$ python -q
>>> import numpy as np
>>> from numpy import linalg as LA
>>> np.set_printoptions(suppress=True, linewidth=120)
>>> tidy = lambda a: np.round(a, 2) + 0
>>> E = np.array([[26, 21, 34, 22],
...     [21, 30, 30, 32],
...     [34, 30, 60, 37],
...     [22, 32, 37, 39]])
>>> print(E)
[[26 21 34 22]
 [21 30 30 32]
 [34 30 60 37]
 [22 32 37 39]]
>>> # equal to its transpose
>>> ev, V = LA.eigvalsh(E)
Traceback (most recent call last):
  File "<python-input-7>", line 1, in <module>
    ev, V = LA.eigvalsh(E)
    ^^^^^
ValueError: too many values to unpack (expected 2)
>>> ev, V = LA.eigh(E)
>>> print(np.abs(V[:, -1]).round(6).argmax())
2
>>> print(tidy(V @ np.diag(ev) @ V.T))
[[26. 21. 34. 22.]
 [21. 30. 30. 32.]
 [34. 30. 60. 37.]
 [22. 32. 37. 39.]]
>>> print((ev > 1e-8).sum(), (ev < -1e-8).sum())
4 0
>>> print(tidy(V.T @ V))
[[1. 0. 0. 0.]
 [0. 1. 0. 0.]
 [0. 0. 1. 0.]
 [0. 0. 0. 1.]]
>>> print(tidy(LA.svd(E, compute_uv=False)))
[130.83  17.05   6.03   1.09]
>>> print(tidy(LA.eigvalsh(E + 5 * np.eye(4))))
[  6.09  11.03  22.05 135.83]
>>> f = np.array([0, 3, 3, 1])
>>> A2 = E + np.outer(f, np.eye(4)[2])
>>> print(A2)
[[26. 21. 34. 22.]
 [21. 30. 33. 32.]
 [34. 30. 63. 37.]
 [22. 32. 38. 39.]]
>>> print(tidy(LA.det(A2) / LA.det(E)), tidy(1 + LA.solve(E, f)[2]))
1.56 1.56
>>> m1 = np.load("sample14.npy")
>>> print(tidy(m1))
[[ 0.71  0.29 -0.41  0.29 -0.06 -0.29  0.18  0.06 -0.06 -0.06  0.18]
 [ 0.29  0.71  0.41 -0.29  0.06  0.29 -0.18 -0.06  0.06  0.06 -0.18]
 [-0.41  0.41  0.43  0.41 -0.08 -0.41  0.25  0.08 -0.08 -0.08  0.25]
 [ 0.29 -0.29  0.41  0.71  0.06  0.29 -0.18 -0.06  0.06  0.06 -0.18]
 [-0.06  0.06 -0.08  0.06  0.99 -0.06  0.04  0.01 -0.01 -0.01  0.04]
 [-0.29  0.29 -0.41  0.29 -0.06  0.71  0.18  0.06 -0.06 -0.06  0.18]
 [ 0.18 -0.18  0.25 -0.18  0.04  0.18  0.89 -0.04  0.04  0.04 -0.11]
 [ 0.06 -0.06  0.08 -0.06  0.01  0.06 -0.04  0.99  0.01  0.01 -0.04]
 [-0.06  0.06 -0.08  0.06 -0.01 -0.06  0.04  0.01  0.99 -0.01  0.04]
 [-0.06  0.06 -0.08  0.06 -0.01 -0.06  0.04  0.01 -0.01  0.99  0.04]
 [ 0.18 -0.18  0.25 -0.18  0.04  0.18 -0.11 -0.04  0.04  0.04  0.89]]
>>> # keeps lengths
>>> f = np.array([2, 1, 1])
>>> print(tidy(np.polyval(f, m1[10])))
[1.24 0.89 1.37 0.89 1.04 1.24 0.92 0.97 1.04 1.04 3.5 ]
>>> q, V = LA.qr(m1[:, :7])[0], LA.qr(m1[:, 7:])[0]
>>> sig = LA.svd(q.T @ V, compute_uv=False)
>>> print(tidy(sig))
[0. 0. 0. 0.]
>>> print(tidy(np.degrees(np.arccos(sig.clip(0, 1)))))
[90. 90. 90. 90.]
>>> A2 = m1 / np.sqrt((m1 ** 2).mean(axis=1, keepdims=True))
>>> print(tidy(LA.norm(A2, axis=1)))
[3.32 3.32 3.32 3.32 3.32 3.32 3.32 3.32 3.32 3.32 3.32]
>>> print(LA.matrix_rank(A2) == LA.matrix_rank(m1))
True
>>> ev, V = LA.eigh(m1)
>>> x = np.array([3, 0, 1, 1, 0, 1, 0, 3, 2, 1, 2])
>>> print(tidy(V * np.abs(ev) @ V.T))
[[1. 0. 0. 0. 0. 0. 0. 0. 0. 0. 0.]
 [0. 1. 0. 0. 0. 0. 0. 0. 0. 0. 0.]
 [0. 0. 1. 0. 0. 0. 0. 0. 0. 0. 0.]
 [0. 0. 0. 1. 0. 0. 0. 0. 0. 0. 0.]
 [0. 0. 0. 0. 1. 0. 0. 0. 0. 0. 0.]
 [0. 0. 0. 0. 0. 1. 0. 0. 0. 0. 0.]
 [0. 0. 0. 0. 0. 0. 1. 0. 0. 0. 0.]
 [0. 0. 0. 0. 0. 0. 0. 1. 0. 0. 0.]
 [0. 0. 0. 0. 0. 0. 0. 0. 1. 0. 0.]
 [0. 0. 0. 0. 0. 0. 0. 0. 0. 1. 0.]
 [0. 0. 0. 0. 0. 0. 0. 0. 0. 0. 1.]]
>>> print(tidy(V * np.maximum(ev, 0) @ V.T))
[[ 0.85  0.15 -0.2   0.15 -0.03 -0.15  0.09  0.03 -0.03 -0.03  0.09]
 [ 0.15  0.85  0.2  -0.15  0.03  0.15 -0.09 -0.03  0.03  0.03 -0.09]
 [-0.2   0.2   0.71  0.2  -0.04 -0.2   0.12  0.04 -0.04 -0.04  0.12]
 [ 0.15 -0.15  0.2   0.85  0.03  0.15 -0.09 -0.03  0.03  0.03 -0.09]
 [-0.03  0.03 -0.04  0.03  0.99 -0.03  0.02  0.01 -0.01 -0.01  0.02]
 [-0.15  0.15 -0.2   0.15 -0.03  0.85  0.09  0.03 -0.03 -0.03  0.09]
 [ 0.09 -0.09  0.12 -0.09  0.02  0.09  0.95 -0.02  0.02  0.02 -0.05]
 [ 0.03 -0.03  0.04 -0.03  0.01  0.03 -0.02  0.99  0.01  0.01 -0.02]
 [-0.03  0.03 -0.04  0.03 -0.01 -0.03  0.02  0.01  0.99 -0.01  0.02]
 [-0.03  0.03 -0.04  0.03 -0.01 -0.03  0.02  0.01 -0.01  0.99  0.02]
 [ 0.09 -0.09  0.12 -0.09  0.02  0.09 -0.05 -0.02  0.02  0.02  0.95]]
>>> print(tidy(x @ m1 @ x / (x @ x)), tidy(ev[0]), tidy(ev[-1]))
0.9 -1.0 1.0
>>> print(tidy(m1.T @ m1))
[[1. 0. 0. 0. 0. 0. 0. 0. 0. 0. 0.]
 [0. 1. 0. 0. 0. 0. 0. 0. 0. 0. 0.]
 [0. 0. 1. 0. 0. 0. 0. 0. 0. 0. 0.]
 [0. 0. 0. 1. 0. 0. 0. 0. 0. 0. 0.]
 [0. 0. 0. 0. 1. 0. 0. 0. 0. 0. 0.]
 [0. 0. 0. 0. 0. 1. 0. 0. 0. 0. 0.]
 [0. 0. 0. 0. 0. 0. 1. 0. 0. 0. 0.]
 [0. 0. 0. 0. 0. 0. 0. 1. 0. 0. 0.]
 [0. 0. 0. 0. 0. 0. 0. 0. 1. 0. 0.]
 [0. 0. 0. 0. 0. 0. 0. 0. 0. 1. 0.]
 [0. 0. 0. 0. 0. 0. 0. 0. 0. 0. 1.]]
>>> print(tidy(LA.pinv(m1)))
[[ 0.71  0.29 -0.41  0.29 -0.06 -0.29  0.18  0.06 -0.06 -0.06  0.18]
 [ 0.29  0.71  0.41 -0.29  0.06  0.29 -0.18 -0.06  0.06  0.06 -0.18]
 [-0.41  0.41  0.43  0.41 -0.08 -0.41  0.25  0.08 -0.08 -0.08  0.25]
 [ 0.29 -0.29  0.41  0.71  0.06  0.29 -0.18 -0.06  0.06  0.06 -0.18]
 [-0.06  0.06 -0.08  0.06  0.99 -0.06  0.04  0.01 -0.01 -0.01  0.04]
 [-0.29  0.29 -0.41  0.29 -0.06  0.71  0.18  0.06 -0.06 -0.06  0.18]
 [ 0.18 -0.18  0.25 -0.18  0.04  0.18  0.89 -0.04  0.04  0.04 -0.11]
 [ 0.06 -0.06  0.08 -0.06  0.01  0.06 -0.04  0.99  0.01  0.01 -0.04]
 [-0.06  0.06 -0.08  0.06 -0.01 -0.06  0.04  0.01  0.99 -0.01  0.04]
 [-0.06  0.06 -0.08  0.06 -0.01 -0.06  0.04  0.01 -0.01  0.99  0.04]
 [ 0.18 -0.18  0.25 -0.18  0.04  0.18 -0.11 -0.04  0.04  0.04  0.89]]
>>> print(tidy(LA.norm(m1, axis=0)))
[1. 1. 1. 1. 1. 1. 1. 1. 1. 1. 1.]
>>> F = np.load("test2.npy")
>>> print(F)
[[-14.91 -10.29 -15.91  -5.8  -10.65 -16.1    4.8   -9.25  -6.07  16.25  15.23]
 [-16.2   -9.82 -16.18  -4.35  -9.69 -15.24   5.08  -8.78  -4.66  13.84  17.01]
 [-14.84  -9.58 -14.    -5.18  -8.01 -14.11   4.55 -10.42  -4.47  16.56  15.74]
 [-15.91  -9.19 -16.4   -5.28 -11.46 -14.07   3.63 -10.78  -6.99  15.87  13.82]
 [-16.32  -9.71 -15.18  -3.71  -9.79 -15.24   7.34  -9.55  -4.93  14.88  15.07]
 [-15.46 -11.66 -14.96  -6.42  -9.58 -14.5    3.88  -8.82  -3.78  15.34  15.8 ]
 [-13.68  -9.38 -14.64  -5.02  -9.67 -15.75   4.04 -11.42  -5.43  13.66  12.1 ]
 [-16.23 -10.01 -15.14  -4.64 -10.53 -14.85   4.93 -11.27  -5.41  16.16  13.53]
 [-13.04  -9.75 -15.82  -3.49 -10.51 -15.7    5.75  -9.36  -7.26  15.56  15.76]
 [-13.7   -9.18 -14.23  -5.83 -10.97 -16.31   6.05 -10.35  -4.73  15.73  13.39]
 [-16.66  -9.66 -13.82  -6.24 -11.01 -15.85   5.48 -11.09  -5.32  15.73  15.42]
 [-14.63 -10.25 -15.52  -4.48  -8.71 -13.57   3.74  -8.18  -7.31  14.76  14.71]
 [-14.78 -10.84 -14.26  -4.69  -8.28 -14.08   4.85  -9.43  -3.46  14.54  17.95]
 [-14.5   -8.62 -14.34  -4.1  -11.2  -15.23   5.82  -8.18  -4.42  15.58  14.55]
 [-16.19 -10.45 -13.97  -5.41  -8.88 -14.77   2.92 -11.36  -3.49  14.95  14.83]
 [-13.86 -11.68 -16.04  -4.34 -12.49 -15.61   3.84  -8.69  -4.46  14.94  15.07]
 [-16.   -11.05 -14.58  -5.51  -8.5  -14.95   5.13  -9.44  -6.07  16.96  17.  ]
 [-15.65  -9.07 -13.53  -4.69 -10.69 -13.86   3.37  -8.15  -6.89  14.13  14.55]
 [-14.7  -10.3  -14.97  -3.86  -9.31 -15.18   4.25 -11.2   -5.34  13.89  15.52]
 [-14.08  -9.85 -15.95  -4.92 -11.61 -14.65   3.87 -10.92  -5.24  14.77  14.2 ]
 [-13.23 -10.44 -14.32  -6.57  -7.8  -13.46   2.48  -8.85  -4.49  13.47  15.8 ]
 [-13.59 -10.77 -13.84  -1.82  -9.71 -13.17   4.09 -11.38  -4.83  14.01  15.39]
 [-14.51  -9.27 -14.48  -4.55  -8.94 -14.37   4.33  -9.22  -6.44  14.4   13.65]
 [-14.25 -10.83 -15.33  -4.23 -10.81 -17.23   4.57 -10.55  -5.51  14.64  14.42]
 [-14.82 -10.34 -14.16  -5.31 -10.47 -14.46   6.67  -8.26  -5.05  13.63  14.96]
 [-15.88  -9.15 -13.6   -3.64  -9.96 -13.68   3.62  -9.22  -4.29  15.73  14.86]
 [-15.41  -9.76 -15.83  -6.23 -10.11 -15.31   4.61 -11.43  -6.74  16.8   14.88]
 [-16.05  -9.34 -13.42  -4.97 -11.48 -15.71   4.64  -9.89  -6.24  15.91  13.74]
 [-16.11  -9.49 -15.85  -4.06 -10.56 -13.37   4.54  -9.54  -4.81  15.97  14.63]
 [-14.45  -8.93 -14.23  -5.54 -10.01 -15.94   4.91  -8.44  -4.73  15.52  13.76]
 [-15.35  -9.86 -14.49  -4.61  -9.83 -14.63   3.42 -10.14  -4.49  15.3   15.02]
 [-14.76  -7.14 -13.65  -5.43 -10.51 -16.27   4.95  -7.73  -2.01  14.54  14.  ]]
>>> Xc = F - F.mean(axis=0)
>>> left, sig, vt = LA.svd(Xc, full_matrices=False)
>>> print(np.searchsorted(np.cumsum(sig ** 2) / (sig ** 2).sum(), 0.9) + 1)
8
>>> print(np.abs(left[:, 0]).argmax())
12
>>> print(tidy(sig))
[8.88 7.62 7.06 6.65 5.98 5.67 5.09 3.89 3.55 3.08 2.72]
>>> print(tidy(sig ** 2 / (sig ** 2).sum()))
[0.21 0.16 0.13 0.12 0.1  0.09 0.07 0.04 0.03 0.03 0.02]
>>> print(tidy(np.abs(vt[-1])))
[0.22 0.49 0.07 0.31 0.37 0.28 0.06 0.3  0.09 0.2  0.49]
>>> print(np.abs(vt[0]).argmax())
4
>>> print(tidy((sig ** 2).sum() ** 2 / (sig ** 4).sum()))
7.78
>>> P = F @ LA.solve(F.T @ F, F.T)
>>> print(tidy(P @ F[:, 10]))
[15.23 17.01 15.74 13.82 15.07 15.8  12.1  13.53 15.76 13.39 15.42 14.71 17.95 14.55 14.83 15.07 17.   14.55 15.52
 14.2  15.8  15.39 13.65 14.42 14.96 14.86 14.88 13.74 14.63 13.76 15.02 14.  ]
>>> print(tidy(np.trace(P)))
11.0
>>> print(tidy(LA.eigvalsh(P)))
[0. 0. 0. 0. 0. 0. 0. 0. 0. 0. 0. 0. 0. 0. 0. 0. 0. 0. 0. 0. 0. 1. 1. 1. 1. 1. 1. 1. 1. 1. 1. 1.]
>>> x = np.array([1, 1, 3, -1, 2, -3, 1, -3, -3, 3, -3])
>>> target = F @ x
>>> print(tidy(LA.lstsq(F, target)[0]))
[ 1.  1.  3. -1.  2. -3.  1. -3. -3.  3. -3.]
>>> print(tidy(LA.pinv(F) @ F))
[[1. 0. 0. 0. 0. 0. 0. 0. 0. 0. 0.]
 [0. 1. 0. 0. 0. 0. 0. 0. 0. 0. 0.]
 [0. 0. 1. 0. 0. 0. 0. 0. 0. 0. 0.]
 [0. 0. 0. 1. 0. 0. 0. 0. 0. 0. 0.]
 [0. 0. 0. 0. 1. 0. 0. 0. 0. 0. 0.]
 [0. 0. 0. 0. 0. 1. 0. 0. 0. 0. 0.]
 [0. 0. 0. 0. 0. 0. 1. 0. 0. 0. 0.]
 [0. 0. 0. 0. 0. 0. 0. 1. 0. 0. 0.]
 [0. 0. 0. 0. 0. 0. 0. 0. 1. 0. 0.]
 [0. 0. 0. 0. 0. 0. 0. 0. 0. 1. 0.]
 [0. 0. 0. 0. 0. 0. 0. 0. 0. 0. 1.]]
>>> rng = np.random.default_rng(7)
>>> target = target + 0.05 * rng.normal(size=32)
>>> print(tidy(target))
[13.69 -7.97 16.74 13.32  8.47 -0.99 25.22 19.4  14.31 25.53 19.65  6.71 -4.73  7.91 11.24 -4.54 14.04  6.79  9.75
  7.87  0.14  4.6  16.06 16.65  2.73  5.68 24.03 23.    1.51 16.98  8.23  6.14]
>>> c, *_ = LA.lstsq(F, target)
>>> print(c.round())
[ 1.  1.  3. -1.  2. -3.  1. -3. -3.  3. -3.]
>>> print(tidy(LA.norm(target - F @ c)))
0.19
>>> print(tidy(F.T @ (target - F @ c)))
[0. 0. 0. 0. 0. 0. 0. 0. 0. 0. 0.]
>>> print([round(float(LA.norm(LA.solve(F.T @ F + lam * np.eye(11), F.T @ target))), 2) for lam in (0, 1, 10, 100)])
[7.87, 7.6, 6.0, 2.25]
>>> print(tidy(c))
[ 0.99  0.98  3.   -0.99  2.   -3.    1.01 -2.99 -2.99  3.   -3.02]
